$ python3 -q
>>> import numpy as np
>>> np.set_printoptions(suppress=True, linewidth=200)
>>> rd = lambda a: np.round(a, 1) + 0
>>> W0 = np.load("case12.npy")
>>> print(rd(W0))
[[ 1.   0.   0.   0.   0. ]
 [ 0.   1.   0.3  0.   0. ]
 [ 0.  -0.3  1.   0.   0. ]
 [ 0.   0.   0.   1.   0. ]
 [ 0.   0.   0.   0.   1. ]]
>>> W1 = np.array([[-2, 1, 0, 2],
...     [0, 1, -2, 0],
...     [-2, 2, 2, -1],
...     [-2, 0, -1, 1],
...     [2, 1, -2, 1]])
>>> c = np.array([-1, -1, -2, 0])
>>> hid = np.maximum(W0 @ W1 + c, 0)
>>> print(np.linalg.matrix_rank(hid))
4
>>> print(rd(hid))
[[0.  0.  0.  2. ]
 [0.  0.5 0.  0. ]
 [0.  0.7 0.4 0. ]
 [0.  0.  0.  1. ]
 [1.  0.  0.  1. ]]
>>> basis = np.array([[0, 3, 2], [3, 1, 2], [3, 0, 0], [-1, -1, 3]])
>>> print(rd(hid @ basis))
[[-2.  -2.   6. ]
 [ 1.5  0.5  1. ]
 [ 3.4  0.7  1.3]
 [-1.  -1.   3. ]
 [-1.   2.   5. ]]
>>> print(W1 @ basis)
[[ 1 -7  4]
 [-3  1  2]
 [13 -3 -3]
 [-4 -7 -1]
 [-4  6  9]]
>>> rng = np.random.default_rng(490)
>>> idx = rng.permutation(4)
>>> out = hid[:, idx] * rng.choice([-1, 1], 4)
>>> print(rd(out))
[[ 0.   0.   0.   2. ]
 [ 0.5  0.   0.   0. ]
 [ 0.7  0.4  0.   0. ]
 [ 0.   0.   0.   1. ]
 [ 0.   0.  -1.   1. ]]
>>> U, _, VT = np.linalg.svd(hid.T @ out)
>>> print(rd(np.linalg.lstsq(hid, out)[0]))
[[ 0.  0. -1.  0.]
 [ 1.  0.  0.  0.]
 [ 0.  1.  0.  0.]
 [ 0.  0.  0.  1.]]
>>> print(idx)
[1 2 0 3]
>>> m1 = np.array([[1, 2, -2, 1], [0, -2, -1, 0], [-3, 2, 0, 1]]) * (rng.random((3, 4)) < 0.3)
>>> print(m1)
[[ 1  0  0  0]
 [ 0  0  0  0]
 [-3  0  0  1]]
>>> print(np.abs(np.diag(np.linalg.qr(m1)[1])) > 1e-9)
[ True False False]
>>> print(np.linalg.lstsq(m1[:-1].T, m1[-1])[2])
1
>>> print(np.allclose(m1[:-1].T @ np.linalg.lstsq(m1[:-1].T, m1[-1])[0], m1[-1]))
False
>>> x0 = np.array([1, 5, 0, 0])
>>> h1 = np.maximum(m1 @ x0, 0)
>>> print(rd(np.tanh(m1 @ x0)))
[ 0.8  0.  -1. ]
>>> print(np.flatnonzero(h1 > 1e-9))
[0]
>>> print(m1 * (h1 > 1e-9)[:, None])
[[1 0 0 0]
 [0 0 0 0]
 [0 0 0 0]]
>>> t3 = np.stack([m1, 5 * m1, m1[::-1]])
>>> print(np.linalg.matrix_rank(t3.reshape(3, -1)))
2
>>> print((t3 @ m1.T).shape)
(3, 3, 3)
>>> print(rd(np.linalg.norm(t3, axis=(1, 2))))
[ 3.3 16.6  3.3]
>>> out = np.array([[-1, 0, -3], [-3, -3, -3]])
>>> basis = np.kron(out, m1)
>>> print(np.linalg.matrix_rank(basis))
4
>>> print(rd(np.linalg.norm(basis, 2)), rd(np.linalg.norm(out, 2) * np.linalg.norm(m1, 2)))
19.0 19.0
>>> out = W0 / np.sqrt((W0 ** 2).mean(axis=1, keepdims=True))
>>> print(rd(out[1]))
[0.  2.2 0.6 0.  0. ]
>>> print(np.linalg.matrix_rank(W0 - W0.mean(axis=1, keepdims=True)))
4
>>> M = np.array([[1, 0, 0, 0], [0, 1, 0, 0], [0, 0, 1, 0], [0, 0, 0, 1]])
>>> idx = rng.permutation(4)
>>> print(idx)
[0 3 1 2]
>>> out = M[idx][:, idx]
>>> print(rd(np.sort(np.abs(np.linalg.eigvals(out)))))
[1. 1. 1. 1.]
>>> print(np.diag(out))
[1 1 1 1]
>>> P = np.triu(np.array([[3, 0, 2, 3], [1, 1, 0, 2], [1, 0, 2, 3], [2, 1, 2, 0]]), 1) + np.eye(4)
>>> out = P @ M @ np.linalg.inv(P)
>>> print(np.trace(out), np.trace(M))
4.0 4
>>> print(np.poly(out))
[ 1. -4.  6. -4.  1.]
>>> print(P @ M - M @ P)
[[0. 0. 0. 0.]
 [0. 0. 0. 0.]
 [0. 0. 0. 0.]
 [0. 0. 0. 0.]]
>>> print(np.linalg.matrix_rank(out))
4
>>> print(out)
[[1. 0. 0. 0.]
 [0. 1. 0. 0.]
 [0. 0. 1. 0.]
 [0. 0. 0. 1.]]
>>> out = np.linalg.inv(M)
>>> print(rd(np.linalg.det(M) * out))
[[1. 0. 0. 0.]
 [0. 1. 0. 0.]
 [0. 0. 1. 0.]
 [0. 0. 0. 1.]]
>>> print(np.allclose(out, M.T))
True
>>> print(rd(np.linalg.det(M) * np.linalg.det(out)))
1.0
>>> print(rd(np.linalg.inv(out)))
[[1. 0. 0. 0.]
 [0. 1. 0. 0.]
 [0. 0. 1. 0.]
 [0. 0. 0. 1.]]
>>> print((np.abs(out) > 1e-9).astype(int))
[[1 0 0 0]
 [0 1 0 0]
 [0 0 1 0]
 [0 0 0 1]]
>>> out = np.array([[3, 2, 1], [3, 2, 3], [3, 2, 2]])
>>> arr = out + out.T
>>> print(arr)
[[6 5 4]
 [5 4 5]
 [4 5 4]]
>>> w, evecs = np.linalg.eigh(arr)
>>> x0 = np.array([3, 4, 4])
>>> print(rd(evecs * np.maximum(w, 0) @ evecs.T))
[[6.1 4.8 4.1]
 [4.8 4.7 4.5]
 [4.1 4.5 4.4]]
>>> print(rd(evecs * np.abs(w) @ evecs.T))
[[6.1 4.6 4.3]
 [4.6 5.4 3.9]
 [4.3 3.9 4.8]]
>>> print(rd(x0 @ arr @ x0 / (x0 @ x0)), rd(w[0]), rd(w[-1]))
13.6 -1.2 14.1
>>> print((np.sign(evecs[:, -1].round(6)) == np.sign(evecs[0, -1].round(6))).astype(int))
[1 1 1]
>>> out = np.array([[1, 3], [-2, 3]])
>>> basis = np.kron(out, arr)
>>> print(basis)
[[  6   5   4  18  15  12]
 [  5   4   5  15  12  15]
 [  4   5   4  12  15  12]
 [-12 -10  -8  18  15  12]
 [-10  -8 -10  15  12  15]
 [ -8 -10  -8  12  15  12]]
>>> print(basis.shape)
(6, 6)
>>> out = M[0, 0] * M[1:] - np.outer(M[1:, 0], M[0])
>>> print(out)
[[0 1 0 0]
 [0 0 1 0]
 [0 0 0 1]]
>>> print(np.flatnonzero(~out.round(6).any(axis=1)))
[]
>>> print(np.linalg.matrix_rank(out), np.linalg.matrix_rank(M))
3 4
>>> print(M[:, 0] / M[0, 0])
[1. 0. 0. 0.]
>>> print(np.all(np.linalg.eigvalsh(arr) > 0))
False
>>> print([round(float(np.linalg.det(arr[:i, :i])), 2) + 0 for i in range(1, 4)])
[6.0, -1.0, -18.0]
>>> U, sig, VT = np.linalg.svd(arr)
>>> print(rd(sig))
[14.1  1.2  1.1]
>>> print(np.argmax(sig[:-1] / (sig[1:] + 1e-6)) + 1)
1
>>> out = U[:, :1] @ np.diag(sig[:1]) @ VT[:1]
>>> print(rd(out))
[[5.4 5.  4.7]
 [5.  4.6 4.3]
 [4.7 4.3 4. ]]
>>> print(rd(np.linalg.norm(arr - out, 2)), rd(sig[1]))
1.2 1.2
>>> print(rd(np.linalg.norm(arr - out) / np.linalg.norm(arr)))
0.1
>>> A = np.loadtxt("data.csv", delimiter=",")
>>> print(A)
[[ 3.  1.  4.]
 [ 0. -2.  1.]
 [-2. -4. -1.]
 [-2. -4. -1.]]
>>> # rows 2 and 3 are equal
>>> print([round(float(x), 1) for x in np.linalg.svd(A, compute_uv=False)[:3]])
[7.5, 4.1, 0.0]
>>> print(np.linalg.matrix_rank(A, rtol=0.1))
2
>>> X = np.triu(rng.random((4, 4)) < 0.6, 1).astype(int)
>>> X = X + X.T
>>> print(X)
[[0 0 1 0]
 [0 0 1 0]
 [1 1 0 0]
 [0 0 0 0]]
>>> print(rd(np.sort(np.linalg.eigvals(X).real)))
[-1.4  0.   0.   1.4]
>>> print(np.flatnonzero(np.linalg.matrix_power((X != 0) + (X.T != 0) + np.eye(4), 4)[2]))
[0 1 2]
>>> print((np.linalg.matrix_power((X != 0) + (X.T != 0) + np.eye(4), 4) > 0).astype(int))
[[1 1 1 0]
 [1 1 1 0]
 [1 1 1 0]
 [0 0 0 1]]
>>> print(X @ X)
[[1 1 0 0]
 [1 1 0 0]
 [0 0 2 0]
 [0 0 0 0]]
>>> feats = np.array([[2.0, 3.0], [3.0, 2.0]])
>>> print(feats)
[[2. 3.]
 [3. 2.]]
>>> # symmetric, so the eigenvalues are real
>>> O, r_ = np.linalg.qr(feats)
>>> print(rd(O.T @ O))
[[1. 0.]
 [0. 1.]]
>>> print(rd(abs(r_[0, 0])), rd(np.linalg.norm(feats[:, 0])))
3.6 3.6
>>> print(np.trace(O @ O.T))
2.0
>>> F = np.array([[36, 30, 48, -30, 30],
...     [30, 25, 40, -25, 25],
...     [48, 40, 64, -40, 40],
...     [-30, -25, -40, 25, -25],
...     [30, 25, 40, -25, 25]])
>>> cov = F.T @ F
>>> print(rd(np.linalg.eigvalsh(cov)[::-1]))
[30625.     0.     0.     0.     0.]
>>> print(np.diag(cov))
[ 6300  4375 11200  4375  4375]
>>> print(np.allclose(cov, cov.T))
True
>>> print(np.linalg.matrix_rank(cov))
1
